In [1]: import numpy as np

In [2]: from numpy import linalg as LA

In [3]: np.set_printoptions(precision=2, suppress=True, linewidth=140, legacy="1.25")

In [4]: M = np.loadtxt("run11.csv", delimiter=",")

In [5]: print(M)
[[-9.  5.  4. -5.  1.  1. -3.  8.  5. -2.  9.  1. -1.]
 [ 6.  6. -3.  8.  3.  4.  4.  5.  1. -1. -3. -7. -2.]
 [-8. -5. -1.  6.  7.  7. -9.  7.  9. -9.  1.  7.  7.]
 [ 8.  6.  9.  9.  9. -5.  7. -4.  4.  1.  8. -4. -8.]
 [ 7. -6. -9. -2. -6. -4.  2.  3. -2.  7.  0.  9. -1.]
 [-9. -7. -5.  3. -7. -4.  1. -5. -6. -2. -8.  2. -5.]
 [ 8. -7. -1. -8.  1. -7. -2. -9. -6.  2. -2.  4. -7.]
 [-4. -7.  3.  0. -8. -3.  8. -7.  7.  2. -3.  2. -3.]]

In [6]: def softmax(z):
   ...:     e = np.exp(z - z.max(axis=-1, keepdims=True))
   ...:     return e / e.sum(axis=-1, keepdims=True)
   ...: 

In [7]: print(np.round(softmax(M[7] + -2), 2) + 0)
[0.   0.   0.   0.   0.   0.   0.72 0.   0.27 0.   0.   0.   0.  ]

In [8]: print(np.round(softmax(10 * M[7]), 2) + 0)
[0. 0. 0. 0. 0. 0. 1. 0. 0. 0. 0. 0. 0.]

In [9]: scores = M @ M.T / np.sqrt(13)

In [10]: print(softmax(scores).round(6).argmax(axis=1))
[0 1 2 3 4 5 6 7]

In [11]: ang = np.radians(45)

In [12]: r_ = np.eye(13)

In [13]: r_[1, 1] = r_[7, 7] = np.cos(ang)

In [14]: r_[1, 7], r_[7, 1] = -np.sin(ang), np.sin(ang)

In [15]: M2 = M @ r_.T

In [16]: print(np.abs(M2 - M).max(axis=0))
[0.   8.41 0.   0.   0.   0.   0.   5.59 0.   0.   0.   0.   0.  ]

In [17]: Uu, sigma, Vt = LA.svd(M, full_matrices=False)

In [18]: print(np.abs(Uu[:, 0]).round(6).argmax())
2

In [19]: print(np.round(Vt @ Vt.T, 2) + 0)
[[1. 0. 0. 0. 0. 0. 0. 0.]
 [0. 1. 0. 0. 0. 0. 0. 0.]
 [0. 0. 1. 0. 0. 0. 0. 0.]
 [0. 0. 0. 1. 0. 0. 0. 0.]
 [0. 0. 0. 0. 1. 0. 0. 0.]
 [0. 0. 0. 0. 0. 1. 0. 0.]
 [0. 0. 0. 0. 0. 0. 1. 0.]
 [0. 0. 0. 0. 0. 0. 0. 1.]]

In [20]: print(np.round(Uu.T @ M @ Vt.T, 2) + 0)
[[33.48  0.    0.    0.    0.    0.    0.    0.  ]
 [ 0.   29.66  0.    0.    0.    0.    0.    0.  ]
 [ 0.    0.   19.73  0.    0.    0.    0.    0.  ]
 [ 0.    0.    0.   18.52  0.    0.    0.    0.  ]
 [ 0.    0.    0.    0.   15.81  0.    0.    0.  ]
 [ 0.    0.    0.    0.    0.   14.73  0.    0.  ]
 [ 0.    0.    0.    0.    0.    0.   10.14  0.  ]
 [ 0.    0.    0.    0.    0.    0.    0.    5.5 ]]

In [21]: print(round(np.sqrt((sigma ** 2).sum()), 2), round(float(LA.norm(M)), 2))
57.73 57.73

In [22]: print(np.allclose(Uu * sigma @ Vt, M))
True

In [23]: print((sigma > 1e-8).sum())
8

In [24]: print(np.round(Uu.T @ Uu, 2) + 0)
[[1. 0. 0. 0. 0. 0. 0. 0.]
 [0. 1. 0. 0. 0. 0. 0. 0.]
 [0. 0. 1. 0. 0. 0. 0. 0.]
 [0. 0. 0. 1. 0. 0. 0. 0.]
 [0. 0. 0. 0. 1. 0. 0. 0.]
 [0. 0. 0. 0. 0. 1. 0. 0.]
 [0. 0. 0. 0. 0. 0. 1. 0.]
 [0. 0. 0. 0. 0. 0. 0. 1.]]

In [25]: print(Uu.shape, sigma.shape, Vt.shape)
(8, 8) (8,) (8, 13)

In [26]: print(sigma)
[33.48 29.66 19.73 18.52 15.81 14.73 10.14  5.5 ]

In [27]: M @ M
---------------------------------------------------------------------------
ValueError                                Traceback (most recent call last)
Cell In[27], line 1
----> 1 M @ M

ValueError: matmul: Input operand 1 has a mismatch in its core dimension 0, with gufunc signature (n?,k),(k,m?)->(n?,m?) (size 8 is different from 13)

In [28]: G = M.T @ M

In [29]: print((M @ M.T).shape)
(8, 8)

In [30]: print(np.diag(G))
[455. 305. 223. 283. 290. 181. 228. 318. 248. 148. 232. 220. 202.]

In [31]: print(LA.matrix_rank(G))
8

In [32]: print(np.trace(G), (M ** 2).sum())
3333.0 3333.0

In [33]: print(np.allclose(G, G.T))
True

In [34]: m1 = np.loadtxt("a.csv", delimiter=",")

In [35]: print(m1)
[[-2. -3.  5.  0.  0.  0.  0.  0.  0.]
 [ 4. -3.  2.  0.  0.  0.  0.  0.  0.]
 [ 5. -4.  4.  0.  0.  0.  0.  0.  0.]
 [ 0.  0.  0.  8.  4.  2. -4.  3. -9.]
 [ 0.  0.  0. -5.  2.  6.  6. -8. -5.]
 [ 0.  0.  0.  0. -3. -2. -8.  0.  4.]
 [ 0.  0.  0. -8. -5. -8.  6.  7. -4.]
 [ 0.  0.  0.  3.  4. -6.  5.  3. -1.]
 [ 0.  0.  0.  6. -7. -9. -3.  4. -4.]]

In [36]: M2 = m1 / LA.norm(m1, axis=1, keepdims=True)

In [37]: G = M2 @ M2.T

In [38]: print(LA.norm(M2, axis=1))
[1. 1. 1. 1. 1. 1. 1. 1. 1.]

In [39]: print((G - 2 * np.eye(9)).round(6).argmax(axis=1))
[2 2 1 8 0 8 7 6 6]

In [40]: print((np.abs(G) > 0.9).astype(int))
[[1 0 0 0 0 0 0 0 0]
 [0 1 1 0 0 0 0 0 0]
 [0 1 1 0 0 0 0 0 0]
 [0 0 0 1 0 0 0 0 0]
 [0 0 0 0 1 0 0 0 0]
 [0 0 0 0 0 1 0 0 0]
 [0 0 0 0 0 0 1 0 0]
 [0 0 0 0 0 0 0 1 0]
 [0 0 0 0 0 0 0 0 1]]

In [41]: print(np.degrees(np.arccos(np.clip(G[0, 7], -1, 1))))
90.0
